% ipython --no-banner

In [1]: import numpy as np

In [2]: from numpy import linalg as LA

In [3]: np.set_printoptions(suppress=True, linewidth=100)

In [4]: mat = np.load("a.npy")

In [5]: print(mat)
[[ 1.4 -4.6  5.5  1.6]
 [-0.8  2.7 -3.2 -0.8]
 [-1.7  4.4 -5.5 -1.6]
 [-0.4  1.8 -2.2 -0.6]
 [-1.6  4.5 -5.5 -1.4]
 [-0.5  1.6 -2.2 -0.6]
 [-1.5  4.5 -5.8 -1.6]
 [ 0.3 -1.1  1.1  0.5]
 [-1.4  3.5 -4.3 -1.2]
 [ 1.  -2.7  3.3  0.8]
 [ 0.6 -1.7  2.   0.8]
 [ 1.5 -4.5  5.6  1.6]
 [-1.1  3.7 -4.4 -1.2]
 [ 0.3 -0.9  1.2  0.3]
 [-0.4  0.9 -1.2 -0.3]
 [-0.7  2.  -2.2 -0.6]
 [-1.1  3.7 -4.2 -1.1]
 [ 0.1  0.1 -0.1  0. ]
 [ 0.4 -0.9  1.1  0.5]]

In [6]: proj = mat @ LA.solve(mat.T @ mat, mat.T)

In [7]: print(round(float(np.trace(proj)), 1))
4.0

In [8]: print(np.round(LA.eigvalsh(proj), 1) + 0)
[0. 0. 0. 0. 0. 0. 0. 0. 0. 0. 0. 0. 0. 0. 0. 1. 1. 1. 1.]

In [9]: print(np.allclose(proj @ proj, proj))
True

In [10]: lab = mat[:, 2] > np.median(mat[:, 2])

In [11]: f = mat[lab].mean(axis=0) - mat[~lab].mean(axis=0)

In [12]: print(f.round(1))
[ 1.7 -5.   6.   1.7]

In [13]: print(np.argsort(-np.abs(f).round(6), kind="stable"))
[2 1 3 0]

In [14]: print(((mat - mat.mean(axis=0)) @ f > 0).astype(int))
[1 0 0 0 0 0 0 1 0 1 1 1 0 1 0 0 0 1 1]

In [15]: Q, V = LA.qr(mat[:, :1])[0], LA.qr(mat[:, 1:])[0]

In [16]: sv = LA.svd(Q.T @ V, compute_uv=False)

In [17]: print(round(float(LA.norm(Q @ Q.T - V @ V.T, 2)), 1))
1.0

In [18]: print((sv > 0.9).sum())
1

In [19]: print(sv.round(1))
[1.]

In [20]: arr = np.load("m.npy")

In [21]: print(arr)
[[-6.6 -9.3 -5.3 -5.4]
 [-6.6 -9.3 -5.3 -5.4]
 [-6.4 -9.1 -5.1 -5.1]
 [-2.3 -3.  -1.9 -1.9]
 [ 3.4  4.6  2.8  2.6]
 [ 8.5 12.1  7.   6.8]
 [ 7.3 10.   5.9  5.7]
 [-0.1  0.   0.1  0.1]
 [ 9.8 13.6  7.7  7.7]
 [ 0.6  0.8  0.4  0.2]
 [11.  15.1  8.8  8.8]]

In [22]: # rows 0 and 1 are equal

In [23]: print(arr.reshape(2, -1))
[[-6.6 -9.3 -5.3 -5.4 -6.6 -9.3 -5.3 -5.4 -6.4 -9.1 -5.1 -5.1 -2.3 -3.  -1.9 -1.9  3.4  4.6  2.8
   2.6  8.5 12.1]
 [ 7.   6.8  7.3 10.   5.9  5.7 -0.1  0.   0.1  0.1  9.8 13.6  7.7  7.7  0.6  0.8  0.4  0.2 11.
  15.1  8.8  8.8]]

In [24]: print(arr.ravel(order="F"))
[-6.6 -6.6 -6.4 -2.3  3.4  8.5  7.3 -0.1  9.8  0.6 11.  -9.3 -9.3 -9.1 -3.   4.6 12.1 10.   0.
 13.6  0.8 15.1 -5.3 -5.3 -5.1 -1.9  2.8  7.   5.9  0.1  7.7  0.4  8.8 -5.4 -5.4 -5.1 -1.9  2.6
  6.8  5.7  0.1  7.7  0.2  8.8]

In [25]: T = arr.reshape(11, 2, -1)

In [26]: print(np.einsum("ihd,jhd->hij", T, T).shape)
(2, 11, 11)

In [27]: print(T.shape)
(11, 2, 2)

In [28]: print(T[:, 0])
[[-6.6 -9.3]
 [-6.6 -9.3]
 [-6.4 -9.1]
 [-2.3 -3. ]
 [ 3.4  4.6]
 [ 8.5 12.1]
 [ 7.3 10. ]
 [-0.1  0. ]
 [ 9.8 13.6]
 [ 0.6  0.8]
 [11.  15.1]]

In [29]: print(np.swapaxes(T, 1, 2)[5])
[[ 8.5  7. ]
 [12.1  6.8]]
